$ ipython --no-banner

In [1]: import numpy as np

In [2]: np.set_printoptions(precision=3, suppress=True, linewidth=140)

In [3]: def tidy(a):
   ...:     return np.round(a, 3) + 0
   ...: 

In [4]: Q, _ = np.linalg.qr(np.array([[0.9, 0.1, 0.6],
   ...:     [-0.3, 0.5, 0.1],
   ...:     [0.0, 0.7, 0.8],
   ...:     [-0.7, -1.5, -1.8]]))

In [5]: M = Q @ Q.T

In [6]: tidy(M)
Out[6]: 
array([[ 0.752, -0.214, -0.298, -0.227],
       [-0.214,  0.815, -0.258, -0.196],
       [-0.298, -0.258,  0.641, -0.273],
       [-0.227, -0.196, -0.273,  0.792]])

In [7]: def softmax(z):
   ...:     e = np.exp(z - z.max(axis=-1, keepdims=True))
   ...:     return e / e.sum(axis=-1, keepdims=True)
   ...: 

In [8]: softmax(M).sum(axis=1)
Out[8]: array([1., 1., 1., 1.])

In [9]: print(tidy(softmax(M[0])))
[0.475 0.181 0.166 0.178]

In [10]: scores = M @ M.T / np.sqrt(4)

In [11]: tidy(softmax(scores))
Out[11]: 
array([[0.354, 0.219, 0.21 , 0.217],
       [0.215, 0.359, 0.21 , 0.217],
       [0.216, 0.22 , 0.345, 0.219],
       [0.215, 0.218, 0.21 , 0.357]])

In [12]: tidy(softmax(scores + np.triu(np.full(scores.shape, -np.inf), 1)))
Out[12]: 
array([[1.   , 0.   , 0.   , 0.   ],
       [0.374, 0.626, 0.   , 0.   ],
       [0.276, 0.282, 0.442, 0.   ],
       [0.215, 0.218, 0.21 , 0.357]])

In [13]: x = np.array([1, 1, 2, 3])

In [14]: tidy(np.eye(4) - M)
Out[14]: 
array([[0.248, 0.214, 0.298, 0.227],
       [0.214, 0.185, 0.258, 0.196],
       [0.298, 0.258, 0.359, 0.273],
       [0.227, 0.196, 0.273, 0.208]])

In [15]: proj = np.triu(np.array([[1, 2, -1, 1], [1, -2, 2, -1], [-2, 0, 2, 1], [-2, 0, -1, -1]]), 1) + np.eye(4)

In [16]: M2 = proj @ M @ np.linalg.inv(proj)

In [17]: np.trace(M2), tidy(np.trace(M))
Out[17]: (np.float64(3.0), np.float64(3.0))

In [18]: print(tidy(np.linalg.det(M2)))
0.0

In [19]: print(np.linalg.matrix_rank(M2))
3

In [20]: tidy(np.poly(M2))
Out[20]: array([ 1., -3.,  3., -1.,  0.])

In [21]: theta = np.radians(45)

In [22]: r_ = np.eye(4)

In [23]: r_[1, 1] = r_[3, 3] = np.cos(theta)

In [24]: r_[1, 3], r_[3, 1] = -np.sin(theta), np.sin(theta)

In [25]: tidy(r_)
Out[25]: 
array([[ 1.   ,  0.   ,  0.   ,  0.   ],
       [ 0.   ,  0.707,  0.   , -0.707],
       [ 0.   ,  0.   ,  1.   ,  0.   ],
       [ 0.   ,  0.707,  0.   ,  0.707]])

In [26]: M2 = M @ r_.T

In [27]: np.allclose(M @ M.T, M2 @ M2.T)
Out[27]: True

In [28]: left, sig, vt = np.linalg.svd(M, full_matrices=False)

In [29]: left.shape, sig.shape, vt.shape
Out[29]: ((4, 4), (4,), (4, 4))

In [30]: print(tidy(sig / sig[0]))
[1. 1. 1. 0.]

In [31]: tidy(vt @ vt.T)
Out[31]: 
array([[1., 0., 0., 0.],
       [0., 1., 0., 0.],
       [0., 0., 1., 0.],
       [0., 0., 0., 1.]])

In [32]: print(tidy(np.sqrt((sig ** 2).sum())), tidy(np.linalg.norm(M)))
1.732 1.732

In [33]: Q, _ = np.linalg.qr(np.array([[-0.2], [0.0], [-0.6], [-0.5]]))

In [34]: data = Q @ Q.T

In [35]: tidy(data)
Out[35]: 
array([[0.062, 0.   , 0.185, 0.154],
       [0.   , 0.   , 0.   , 0.   ],
       [0.185, 0.   , 0.554, 0.462],
       [0.154, 0.   , 0.462, 0.385]])

In [36]: x = np.array([1, 3, 2, 1])

In [37]: h1 = np.maximum(data @ x, 0)

In [38]: tidy(data * (h1 > 1e-9)[:, None])
Out[38]: 
array([[0.062, 0.   , 0.185, 0.154],
       [0.   , 0.   , 0.   , 0.   ],
       [0.185, 0.   , 0.554, 0.462],
       [0.154, 0.   , 0.462, 0.385]])

In [39]: print(tidy(np.tanh(data @ x)))
[0.526 0.    0.942 0.898]

In [40]: x = np.array([-2, -2, -1, 0])

In [41]: tidy(np.eye(4) - data)
Out[41]: 
array([[ 0.938,  0.   , -0.185, -0.154],
       [ 0.   ,  1.   ,  0.   ,  0.   ],
       [-0.185,  0.   ,  0.446, -0.462],
       [-0.154,  0.   , -0.462,  0.615]])

In [42]: tidy(np.linalg.eigvalsh(2 * data - np.eye(4)))
Out[42]: array([-1., -1., -1.,  1.])

In [43]: print(tidy((x - data @ x) @ (data @ x)))
0.0

In [44]: tidy(data @ x)
Out[44]: array([-0.308,  0.   , -0.923, -0.769])

In [45]: np.trace(data)
Out[45]: np.float64(1.0)

In [46]: x = np.array([-3, 4, 2, 5])

In [47]: tidy(data * x)
Out[47]: 
array([[-0.185,  0.   ,  0.369,  0.769],
       [ 0.   ,  0.   ,  0.   ,  0.   ],
       [-0.554,  0.   ,  1.108,  2.308],
       [-0.462,  0.   ,  0.923,  1.923]])

In [48]: print(tidy(np.einsum("ij,j->i", data, x)))
[0.954 0.    2.862 2.385]

In [49]: np.linalg.norm(data @ x) <= np.linalg.norm(data, 2) * np.linalg.norm(x) + 1e-9
Out[49]: np.True_

In [50]: print(tidy((data * x).sum(axis=1)))
[0.954 0.    2.862 2.385]

In [51]: (data @ x).argmax()
Out[51]: np.int64(2)

In [52]: [round(float(x), 3) for x in np.linalg.svd(data, compute_uv=False)[:3]]
Out[52]: [1.0, 0.0, 0.0]

In [53]: print(tidy(np.linalg.norm(data, 2) / np.linalg.norm(data)))
1.0

In [54]: np.linalg.cond(data) > 100
Out[54]: np.True_

In [55]: np.linalg.matrix_rank(data, rtol=0.1)
Out[55]: np.int64(1)

In [56]: K = np.array([[4, 5, 5, 1], [-3, 3, 5, 0], [2, 0, 3, -1], [0, 3, -3, 0]])

In [57]: K
Out[57]: 
array([[ 4,  5,  5,  1],
       [-3,  3,  5,  0],
       [ 2,  0,  3, -1],
       [ 0,  3, -3,  0]])

In [58]: f, v = K[2], K[0]

In [59]: f @ f
Out[59]: np.int64(14)

In [60]: p = (f @ v) / (f @ f) * f

In [61]: tidy(np.linalg.norm(f + v) ** 2 + np.linalg.norm(f - v) ** 2)
Out[61]: np.float64(162.0)

In [62]: np.linalg.matrix_rank(np.outer(f, v))
Out[62]: np.int64(1)

In [63]: print((v - p) @ f)
0.0

In [64]: Q, r_ = np.linalg.qr(K)

In [65]: tidy(r_)
Out[65]: 
array([[-5.385, -2.043, -2.043, -0.371],
       [ 0.   , -6.231, -4.305, -0.681],
       [ 0.   ,  0.   , -6.73 ,  0.251],
       [ 0.   ,  0.   ,  0.   , -1.156]])

In [66]: tidy(Q @ r_)
Out[66]: 
array([[ 4.,  5.,  5.,  1.],
       [-3.,  3.,  5.,  0.],
       [ 2.,  0.,  3., -1.],
       [ 0.,  3., -3.,  0.]])

In [67]: tidy(Q.T @ Q)
Out[67]: 
array([[1., 0., 0., 0.],
       [0., 1., 0., 0.],
       [0., 0., 1., 0.],
       [0., 0., 0., 1.]])
